% ipython --no-banner

In [1]: import numpy as np

In [2]: np.set_printoptions(precision=2, suppress=True, linewidth=120)

In [3]: def tidy(a):
   ...:     return np.round(a, 2) + 0
   ...: 

In [4]: X = np.load("a.npy")

In [5]: X
Out[5]: 
array([[12,  0,  0, 15,  3],
       [ 4,  0,  0,  5,  1],
       [ 0,  0,  0,  0,  0],
       [ 4,  0,  0,  5,  1],
       [12,  0,  0, 15,  3],
       [16,  0,  0, 20,  4]])

In [6]: tidy(np.trace(np.linalg.pinv(X) @ X))
Out[6]: np.float64(1.0)

In [7]: np.abs(np.diag(np.linalg.qr(X)[1])) > 1e-9
Out[7]: array([ True, False, False, False, False])

In [8]: x0 = np.array([0, 3, 1, 1, 3])

In [9]: X @ x0
Out[9]: array([24,  8,  0,  8, 24, 32])

In [10]: X @ np.ones(5)
Out[10]: array([30., 10.,  0., 10., 30., 40.])

In [11]: (X * x0).sum(axis=1)
Out[11]: array([24,  8,  0,  8, 24, 32])

In [12]: np.sign((X @ x0).round(6))
Out[12]: array([1, 1, 0, 1, 1, 1])

In [13]: X @ np.eye(5)[4]
Out[13]: array([3., 1., 0., 1., 3., 4.])

In [14]: np.einsum("ij,j->i", X, x0)
Out[14]: array([24,  8,  0,  8, 24, 32])

In [15]: Uu, sig, VT = np.linalg.svd(X)

In [16]: np.argmax(sig[:-1] / (sig[1:] + 1e-6)) + 1
Out[16]: np.int64(1)

In [17]: other = Uu[:, :1] @ np.diag(sig[:1]) @ VT[:1]

In [18]: np.linalg.matrix_rank(other)
Out[18]: np.int64(1)

In [19]: np.linalg.matrix_rank(X, rtol=0.05)
Out[19]: np.int64(1)

In [20]: [round(float(x), 2) for x in np.linalg.svd(X, compute_uv=False)[:3]]
Out[20]: [38.88, 0.0, 0.0]

In [21]: A = np.array([[2.3, 0.0], [2.0, 0.3]])

In [22]: # column 0 is much longer than the rest

In [23]: evals, evecs = np.linalg.eig(A)

In [24]: tidy(np.sort(np.linalg.eigvals(A.T)))
Out[24]: array([0.3, 2.3])

In [25]: tidy(np.sort(np.linalg.eigvals(np.linalg.inv(A))))
Out[25]: array([0.43, 3.33])

In [26]: rng = np.random.default_rng(81)

In [27]: other = A + rng.integers(-2, 3, (2, 1)) @ rng.integers(-2, 3, (1, 2))

In [28]: other
Out[28]: 
array([[6.3, 2. ],
       [2. , 0.3]])

In [29]: np.abs(other - A).sum(axis=1)
Out[29]: array([6., 0.])

In [30]: tidy(np.linalg.svd(other - A, compute_uv=False))
Out[30]: array([4.47, 0.  ])

In [31]: other - A
Out[31]: 
array([[4., 2.],
       [0., 0.]])

In [32]: evals, evecs = np.linalg.eig(other)

In [33]: tidy(np.sort(np.linalg.eigvals(other @ other)))
Out[33]: array([ 0.09, 47.69])

In [34]: m1 = np.load("x.npy")

In [35]: m1
Out[35]: 
array([[ -2,   1,   0,  -6,   3,   0],
       [  8,   3,   6,  24,   9,  18],
       [ -9,  -7,  -8, -27, -21, -24],
       [-14,   7,   0,   6,  -3,   0],
       [ 56,  21,  42, -24,  -9, -18],
       [-63, -49, -56,  27,  21,  24]])

In [36]: Uu, sig, VT = np.linalg.svd(m1, full_matrices=False)

In [37]: np.allclose(Uu * sig @ VT, m1)
Out[37]: True

In [38]: Uu.shape, sig.shape, VT.shape
Out[38]: ((6, 6), (6,), (6, 6))

In [39]: tidy(np.sqrt((sig ** 2).sum())), tidy(np.linalg.norm(m1))
Out[39]: (np.float64(144.72), np.float64(144.72))

In [40]: idx = rng.permutation(6)

In [41]: other = m1[:, idx] * rng.choice([-1, 1], 6)

In [42]: other
Out[42]: 
array([[ -1,  -3,  -6,   2,   0,   0],
       [ -3,  -9,  24,  -8, -18,   6],
       [  7,  21, -27,   9,  24,  -8],
       [ -7,   3,   6,  14,   0,   0],
       [-21,   9, -24, -56,  18,  42],
       [ 49, -21,  27,  63, -24, -56]])

In [43]: Uu, _, VT = np.linalg.svd(m1.T @ other)

In [44]: tidy(Uu @ VT)
Out[44]: 
array([[ 0.,  0.,  0., -1.,  0.,  0.],
       [-1.,  0.,  0.,  0.,  0.,  0.],
       [ 0.,  0.,  0.,  0.,  0.,  1.],
       [ 0.,  0.,  1.,  0.,  0.,  0.],
       [ 0., -1.,  0.,  0.,  0.,  0.],
       [ 0.,  0.,  0.,  0., -1.,  0.]])

In [45]: tidy(np.linalg.lstsq(m1, other)[0])
Out[45]: 
array([[ 0.,  0.,  0., -1.,  0.,  0.],
       [-1.,  0.,  0.,  0.,  0.,  0.],
       [ 0.,  0.,  0.,  0.,  0.,  1.],
       [ 0.,  0.,  1.,  0.,  0.,  0.],
       [ 0., -1.,  0.,  0.,  0.,  0.],
       [ 0.,  0.,  0.,  0., -1.,  0.]])

In [46]: x0 = np.array([1, -1, 1, 2, -2, -3])

In [47]: target = m1 @ x0

In [48]: target
Out[48]: array([ -21,  -13,   50,   -3,  101, -130])

In [49]: tidy(np.linalg.solve(m1, -3 * target))
Out[49]: array([-3.,  3., -3., -6.,  6.,  9.])

In [50]: tidy(np.linalg.solve(m1.T, m1[5]))
Out[50]: array([0., 0., 0., 0., 0., 1.])

In [51]: tidy(np.linalg.solve(m1, m1[:, 4]))
Out[51]: array([0., 0., 0., 0., 1., 0.])

In [52]: tidy(np.linalg.solve(m1, target))
Out[52]: array([ 1., -1.,  1.,  2., -2., -3.])

In [53]: np.linalg.matrix_rank(X)
Out[53]: np.int64(1)

In [54]: K = np.loadtxt("block14.csv", delimiter=",")

In [55]: tidy(K)
Out[55]: 
array([[ 0.02,  0.08, -0.05,  0.08],
       [ 0.08,  0.42, -0.25,  0.42],
       [-0.05, -0.25,  0.15, -0.25],
       [ 0.08,  0.42, -0.25,  0.42]])

In [56]: evals, evecs = np.linalg.eigh(K)

In [57]: tidy(np.linalg.svd(K, compute_uv=False))
Out[57]: array([1., 0., 0., 0.])

In [58]: tidy(np.linalg.eigvalsh(K @ K))
Out[58]: array([0., 0., 0., 1.])

In [59]: np.unique(evals.round(6) + 0, return_counts=True)[1]
Out[59]: array([3, 1])

In [60]: tidy(np.linalg.norm(K, "nuc"))
Out[60]: np.float64(1.0)

In [61]: tidy(np.linalg.norm(K, 2))
Out[61]: np.float64(1.0)

In [62]: np.linalg.norm(K, axis=1).argmax()
Out[62]: np.int64(1)

In [63]: tidy(np.linalg.norm(K) ** 2 / np.linalg.norm(K, 2) ** 2)
Out[63]: np.float64(1.0)

In [64]: tidy(K[0] @ K[1])
Out[64]: np.float64(0.08)

In [65]: feats = np.array([[5, 5, 5, 5, 5],
    ...:     [5, 10, 10, 10, 10],
    ...:     [5, 10, 15, 15, 15],
    ...:     [5, 10, 15, 20, 20],
    ...:     [5, 10, 15, 20, 25]])

In [66]: L = np.linalg.cholesky(feats)

In [67]: tidy(np.prod(np.diag(L)) ** 2), tidy(np.linalg.det(feats))
Out[67]: (np.float64(3125.0), np.float64(3125.0))

In [68]: tidy(L)
Out[68]: 
array([[2.24, 0.  , 0.  , 0.  , 0.  ],
       [2.24, 2.24, 0.  , 0.  , 0.  ],
       [2.24, 2.24, 2.24, 0.  , 0.  ],
       [2.24, 2.24, 2.24, 2.24, 0.  ],
       [2.24, 2.24, 2.24, 2.24, 2.24]])

In [69]: other = np.array([[2, -2], [3, 3], [0, 0], [-3, 1], [-2, 3]])

In [70]: feats @ other
Out[70]: 
array([[  0,  25],
       [-10,  60],
       [-35,  80],
       [-60, 100],
       [-70, 115]])

In [71]: np.einsum("ik,kj->ji", feats, other)
Out[71]: 
array([[  0, -10, -35, -60, -70],
       [ 25,  60,  80, 100, 115]])

In [72]: tidy(np.linalg.det(2 * feats)), tidy(np.linalg.det(feats))
Out[72]: (np.float64(100000.0), np.float64(3125.0))

In [73]: np.kron(np.eye(2, dtype=int), feats)
Out[73]: 
array([[ 5,  5,  5,  5,  5,  0,  0,  0,  0,  0],
       [ 5, 10, 10, 10, 10,  0,  0,  0,  0,  0],
       [ 5, 10, 15, 15, 15,  0,  0,  0,  0,  0],
       [ 5, 10, 15, 20, 20,  0,  0,  0,  0,  0],
       [ 5, 10, 15, 20, 25,  0,  0,  0,  0,  0],
       [ 0,  0,  0,  0,  0,  5,  5,  5,  5,  5],
       [ 0,  0,  0,  0,  0,  5, 10, 10, 10, 10],
       [ 0,  0,  0,  0,  0,  5, 10, 15, 15, 15],
       [ 0,  0,  0,  0,  0,  5, 10, 15, 20, 20],
       [ 0,  0,  0,  0,  0,  5, 10, 15, 20, 25]])

In [74]: tidy(np.linalg.eigvals(feats).sum().real)
Out[74]: np.float64(75.0)

In [75]: tidy(np.linalg.det(feats[::-1]))
Out[75]: np.float64(3125.0)

In [76]: other = np.linalg.inv(feats)

In [77]: tidy(np.linalg.inv(other))
Out[77]: 
array([[ 5.,  5.,  5.,  5.,  5.],
       [ 5., 10., 10., 10., 10.],
       [ 5., 10., 15., 15., 15.],
       [ 5., 10., 15., 20., 20.],
       [ 5., 10., 15., 20., 25.]])

In [78]: tidy(other)
Out[78]: 
array([[ 0.4, -0.2,  0. ,  0. ,  0. ],
       [-0.2,  0.4, -0.2,  0. ,  0. ],
       [ 0. , -0.2,  0.4, -0.2,  0. ],
       [ 0. ,  0. , -0.2,  0.4, -0.2],
       [ 0. ,  0. ,  0. , -0.2,  0.2]])

In [79]: tidy(np.linalg.slogdet(feats)[0])
Out[79]: np.float64(1.0)

In [80]: tidy(np.linalg.cond(feats))
Out[80]: np.float64(45.46)

In [81]: tidy(feats @ other)
Out[81]: 
array([[1., 0., 0., 0., 0.],
       [0., 1., 0., 0., 0.],
       [0., 0., 1., 0., 0.],
       [0., 0., 0., 1., 0.],
       [0., 0., 0., 0., 1.]])

In [82]: tidy(np.linalg.det(feats) * other)
Out[82]: 
array([[1250., -625.,    0.,    0.,    0.],
       [-625., 1250., -625.,    0.,    0.],
       [   0., -625., 1250., -625.,    0.],
       [   0.,    0., -625., 1250., -625.],
       [   0.,    0.,    0., -625.,  625.]])

In [83]: tidy(np.linalg.det(feats) * np.linalg.det(other))
Out[83]: np.float64(1.0)

In [84]: idx = rng.permutation(5)

In [85]: other = feats[:, idx] * rng.choice([-1, 1], 5)

In [86]: other
Out[86]: 
array([[ -5,  -5,   5,  -5,   5],
       [-10, -10,  10,  -5,  10],
       [-10, -15,  15,  -5,  15],
       [-10, -20,  20,  -5,  15],
       [-10, -20,  25,  -5,  15]])

In [87]: Uu, _, VT = np.linalg.svd(feats.T @ other)

In [88]: tidy(np.linalg.lstsq(feats, other)[0])
Out[88]: 
array([[ 0.,  0.,  0., -1.,  0.],
       [-1.,  0.,  0.,  0.,  0.],
       [ 0.,  0.,  0.,  0.,  1.],
       [ 0., -1.,  0.,  0.,  0.],
       [ 0.,  0.,  1.,  0.,  0.]])

In [89]: idx
Out[89]: array([1, 3, 4, 0, 2])

In [90]: J = np.array([[-2, 1], [0, 1]])

In [91]: other = np.array([[3, 1], [-3, 1]])

In [92]: np.einsum("ik,kj->ji", J, other)
Out[92]: 
array([[-9, -3],
       [-1,  1]])

In [93]: np.linalg.matrix_rank(J @ other)
Out[93]: np.int64(2)

In [94]: np.einsum("ik,kj->ij", J, other)
Out[94]: 
array([[-9, -1],
       [-3,  1]])

In [95]: np.linalg.matrix_rank(np.vstack([J, other.T]))
Out[95]: np.int64(2)

In [96]: J @ other
Out[96]: 
array([[-9, -1],
       [-3,  1]])

In [97]: np.vstack([J, other.T]).shape
Out[97]: (4, 2)

In [98]: hat = np.triu(np.array([[-3, -3], [1, 3]]), 1) + np.eye(2)

In [99]: other = hat @ J @ np.linalg.inv(hat)

In [100]: np.trace(other), np.trace(J)
Out[100]: (np.float64(-1.0), np.int64(-1))

In [101]: np.poly(other)
Out[101]: array([ 1.,  1., -2.])

In [102]: tidy(np.linalg.det(other))
Out[102]: np.float64(-2.0)
